>>> import numpy as np
>>> np.set_printoptions(suppress=True, linewidth=160)
>>> mat = np.load("block9.npy")
>>> print(mat)
[[-3  0  0  0  0  0  0  0  0]
 [ 2  0  0  0  0  0  0  0  0]
 [ 1  1  0  0  0  0  0  0  0]
 [ 3 -1 -2 -1  0  0  0  0  0]
 [-1 -1  0  3  0  0  0  0  0]
 [-3  0  1 -1 -2 -3  0  0  0]
 [ 2  1 -3 -2  1 -2 -2  0  0]
 [ 3  2 -3  3 -3 -1  0  0  0]
 [-2 -3 -3  1  1 -1  1  3 -2]]
>>> Uu, sv, Vh = np.linalg.svd(mat)
>>> V = Vh[:(sv > 1e-8).sum()]
>>> rng = np.random.default_rng(278)
>>> x0 = mat[3] + 3 * mat[6] + rng.integers(2) * np.eye(9)[6]
>>> print(x0)
[  9.   2. -11.  -7.   3.  -6.  -5.   0.   0.]
>>> print(np.linalg.matrix_rank(np.vstack([mat, x0])))
8
>>> print(np.allclose(V.T @ V @ x0, x0))
True
>>> x0 = np.array([3, 2, -1, -3, 0, -2, 1, 2, -2])
>>> print(mat * x0)
[[-9  0  0  0  0  0  0  0  0]
 [ 6  0  0  0  0  0  0  0  0]
 [ 3  2  0  0  0  0  0  0  0]
 [ 9 -2  2  3  0  0  0  0  0]
 [-3 -2  0 -9  0  0  0  0  0]
 [-9  0 -1  3  0  6  0  0  0]
 [ 6  2  3  6  0  4 -2  0  0]
 [ 9  4  3 -9  0  2  0  0  0]
 [-6 -6  3 -3  0  2  1  6  4]]
>>> print(mat @ x0)
[ -9   6   5  12 -14  -1  19   9   1]
>>> print((mat @ x0).argmax())
6
>>> print((mat * x0).sum(axis=1))
[ -9   6   5  12 -14  -1  19   9   1]
>>> rank = np.linalg.matrix_rank(mat)
>>> print(rank)
8
>>> null = np.linalg.svd(mat)[2][rank:].T
>>> print(np.round(null @ null.T, 2) + 0)
[[0.   0.   0.   0.   0.   0.   0.   0.   0.  ]
 [0.   0.   0.   0.   0.   0.   0.   0.   0.  ]
 [0.   0.   0.   0.   0.   0.   0.   0.   0.  ]
 [0.   0.   0.   0.   0.   0.   0.   0.   0.  ]
 [0.   0.   0.   0.   0.   0.   0.   0.   0.  ]
 [0.   0.   0.   0.   0.   0.   0.   0.   0.  ]
 [0.   0.   0.   0.   0.   0.   0.   0.   0.  ]
 [0.   0.   0.   0.   0.   0.   0.   0.31 0.46]
 [0.   0.   0.   0.   0.   0.   0.   0.46 0.69]]
>>> print(np.linalg.matrix_rank(mat.T @ mat), np.linalg.matrix_rank(mat @ mat.T))
8 8
>>> print(np.linalg.cond(mat) > 100)
True
>>> print(np.linalg.matrix_rank(mat, rtol=0.1))
7
>>> print(np.argsort(-np.linalg.norm(mat, axis=0).round(6), kind="stable")[:3])
[0 2 3]
>>> K = np.loadtxt("mat.csv", delimiter=",")
>>> print(K)
[[ 0.  0. -3.  0.  6.  3.]
 [ 0.  0. -3.  0.  6.  3.]
 [ 0.  0.  0.  0.  0.  0.]
 [ 0.  0.  0.  0.  0.  0.]
 [ 0.  0.  3.  0. -6. -3.]]
>>> print(round(float(np.linalg.norm(K, "nuc")), 2))
12.73
>>> print(K[2] @ K[1])
0.0
>>> print(np.round(np.linalg.norm(K, axis=1), 2))
[7.35 7.35 0.   0.   7.35]
>>> print(np.linalg.matrix_rank(K, rtol=0.1))
1
>>> print(round(float(np.linalg.norm(K, 2) / np.linalg.norm(K)), 2))
1.0
>>> print([round(float(x), 2) for x in np.linalg.svd(K, compute_uv=False)[:3]])
[12.73, 0.0, 0.0]
>>> other = np.array([[3, 3], [2, 0], [0, 3], [0, 1], [0, 0], [3, 1]])
>>> print(np.linalg.matrix_rank(np.vstack([K, other.T])))
3
>>> print(K @ other)
[[ 9. -6.]
 [ 9. -6.]
 [ 0.  0.]
 [ 0.  0.]
 [-9.  6.]]
>>> print(np.einsum("ik,kj->ij", K, other))
[[ 9. -6.]
 [ 9. -6.]
 [ 0.  0.]
 [ 0.  0.]
 [-9.  6.]]
>>> print(np.einsum("ij->j", K))
[ 0.  0. -3.  0.  6.  3.]
>>> print(np.linalg.matrix_rank(K @ other))
1
>>> print(np.vstack([K, other.T]).shape)
(7, 6)
>>> print(np.einsum("ij,ij->i", K, K))
[54. 54.  0.  0. 54.]
>>> m1 = np.load("run11.npy")
>>> print(m1)
[[ -1.84  -7.19   2.99   1.42  -4.9   11.66]
 [ -0.11   1.91  -8.89   1.87  -8.25  -4.73]
 [  4.77   8.18   6.46  -8.48  -0.82   3.76]
 [ 15.09  -3.74  -5.43  -1.99   3.71   3.67]
 [ -6.65  -0.29  -7.87  -5.7    7.5   -1.4 ]
 [  1.3   -6.83   2.5  -12.96  -4.51  -0.24]
 [ -1.57  -4.05   8.94  -0.98   2.71  -6.34]]
>>> print(np.prod(np.diag(mat)), np.round(np.linalg.det(mat), 2))
0 0.0
>>> print(np.round(np.sort(np.linalg.eigvals(mat)), 2))
[-3. -3. -2. -2. -1.  0.  0.  0.  0.]
>>> print([int(np.linalg.matrix_rank(np.linalg.matrix_power(mat, p))) for p in range(1, 10)])
[8, 7, 6, 5, 5, 5, 5, 5, 5]
>>> J = np.loadtxt("layer9.csv", delimiter=",")
>>> print(J)
[[ 2.  2.  2.  2.  2.  2.]
 [ 2.  4.  4.  4.  4.  4.]
 [ 2.  4.  6.  6.  6.  6.]
 [ 2.  4.  6.  8.  8.  8.]
 [ 2.  4.  6.  8. 10. 10.]
 [ 2.  4.  6.  8. 10. 12.]]
>>> print(round(np.abs(np.linalg.eigvals(J)).max(), 2))
34.41
>>> print(np.round(np.linalg.matrix_power(J, 3), 2))
[[  728.  1408.  2000.  2472.  2800.  2968.]
 [ 1408.  2728.  3880.  4800.  5440.  5768.]
 [ 2000.  3880.  5528.  6848.  7768.  8240.]
 [ 2472.  4800.  6848.  8496.  9648. 10240.]
 [ 2800.  5440.  7768.  9648. 10968. 11648.]
 [ 2968.  5768.  8240. 10240. 11648. 12376.]]
>>> print(np.allclose(J, J.T))
True
>>> np.linalg.determinant(J)
Traceback (most recent call last):
  File "<python-input-50>", line 1, in <module>
    np.linalg.determinant(J)
    ^^^^^^^^^^^^^^^^^^^^^
AttributeError: module 'numpy.linalg' has no attribute 'determinant'
>>> O, V = np.linalg.qr(J[:, :3])[0], np.linalg.qr(J[:, 3:])[0]
>>> sv = np.linalg.svd(O.T @ V, compute_uv=False)
>>> print((sv > 0.9).sum())
1
>>> print(round(np.linalg.norm(O @ O.T - V @ V.T, 2), 2))
1.0
>>> arr = np.loadtxt("w.csv", delimiter=",")
>>> print(arr)
[[3. 2. 3. 1. 2. 2. 0. 0. 3. 3.]
 [3. 2. 2. 3. 2. 1. 0. 2. 3. 3.]
 [0. 1. 1. 1. 0. 3. 0. 3. 0. 3.]
 [1. 0. 2. 2. 3. 2. 1. 2. 0. 3.]
 [0. 0. 3. 3. 2. 2. 1. 1. 2. 2.]
 [3. 2. 1. 2. 3. 3. 2. 3. 1. 0.]
 [1. 2. 0. 1. 0. 2. 0. 0. 2. 1.]
 [1. 1. 0. 2. 1. 3. 2. 1. 1. 1.]
 [3. 1. 2. 2. 0. 3. 3. 0. 0. 3.]
 [9. 6. 7. 7. 6. 4. 0. 4. 9. 9.]]
>>> # looks like rank 9
>>> Uu, sv, Vh = np.linalg.svd(arr)
>>> V = Vh[:(sv > 1e-8).sum()]
>>> x0 = arr[7] + -2 * arr[5] + rng.integers(2) * np.eye(10)[3]
>>> print(x0)
[-5. -3. -2. -1. -5. -3. -2. -5. -1.  1.]
>>> print(np.linalg.matrix_rank(np.vstack([arr, x0])))
10
>>> print(round(np.linalg.norm(x0 - V.T @ V @ x0), 2))
0.23
>>> print(np.round(arr @ np.linalg.pinv(arr) @ arr, 2) + 0)
[[3. 2. 3. 1. 2. 2. 0. 0. 3. 3.]
 [3. 2. 2. 3. 2. 1. 0. 2. 3. 3.]
 [0. 1. 1. 1. 0. 3. 0. 3. 0. 3.]
 [1. 0. 2. 2. 3. 2. 1. 2. 0. 3.]
 [0. 0. 3. 3. 2. 2. 1. 1. 2. 2.]
 [3. 2. 1. 2. 3. 3. 2. 3. 1. 0.]
 [1. 2. 0. 1. 0. 2. 0. 0. 2. 1.]
 [1. 1. 0. 2. 1. 3. 2. 1. 1. 1.]
 [3. 1. 2. 2. 0. 3. 3. 0. 0. 3.]
 [9. 6. 7. 7. 6. 4. 0. 4. 9. 9.]]
>>> print(np.linalg.lstsq(arr[:-1].T, arr[-1])[2])
9
>>> print(np.unique(arr.round(6), axis=0).shape)
(10, 10)
>>> print(np.abs(np.diag(np.linalg.qr(arr)[1])) > 1e-9)
[ True  True  True  True  True  True  True  True  True False]
>>> print(round(float(np.trace(np.linalg.pinv(arr) @ arr)), 2))
9.0
>>> Uu, sv, Vh = np.linalg.svd(arr)
>>> print(np.argmax(sv[:-1] / (sv[1:] + 1e-6)) + 1)
9
>>> print(sv.round(2) + 0)
[26.02  6.6   4.32  4.09  3.51  2.8   2.01  1.23  0.35  0.  ]
>>> other = Uu[:, :9] @ np.diag(sv[:9]) @ Vh[:9]
>>> print(round(float(np.linalg.norm(arr - other, 2)), 2), round(sv[9], 2))
0.0 0.0
>>> print(round(float(np.linalg.norm(arr - other) / np.linalg.norm(arr)), 2))
0.0
>>> print(np.linalg.matrix_rank(arr, rtol=0.05))
7
>>> print(other.round(2) + 0)
[[3. 2. 3. 1. 2. 2. 0. 0. 3. 3.]
 [3. 2. 2. 3. 2. 1. 0. 2. 3. 3.]
 [0. 1. 1. 1. 0. 3. 0. 3. 0. 3.]
 [1. 0. 2. 2. 3. 2. 1. 2. 0. 3.]
 [0. 0. 3. 3. 2. 2. 1. 1. 2. 2.]
 [3. 2. 1. 2. 3. 3. 2. 3. 1. 0.]
 [1. 2. 0. 1. 0. 2. 0. 0. 2. 1.]
 [1. 1. 0. 2. 1. 3. 2. 1. 1. 1.]
 [3. 1. 2. 2. 0. 3. 3. 0. 0. 3.]
 [9. 6. 7. 7. 6. 4. 0. 4. 9. 9.]]
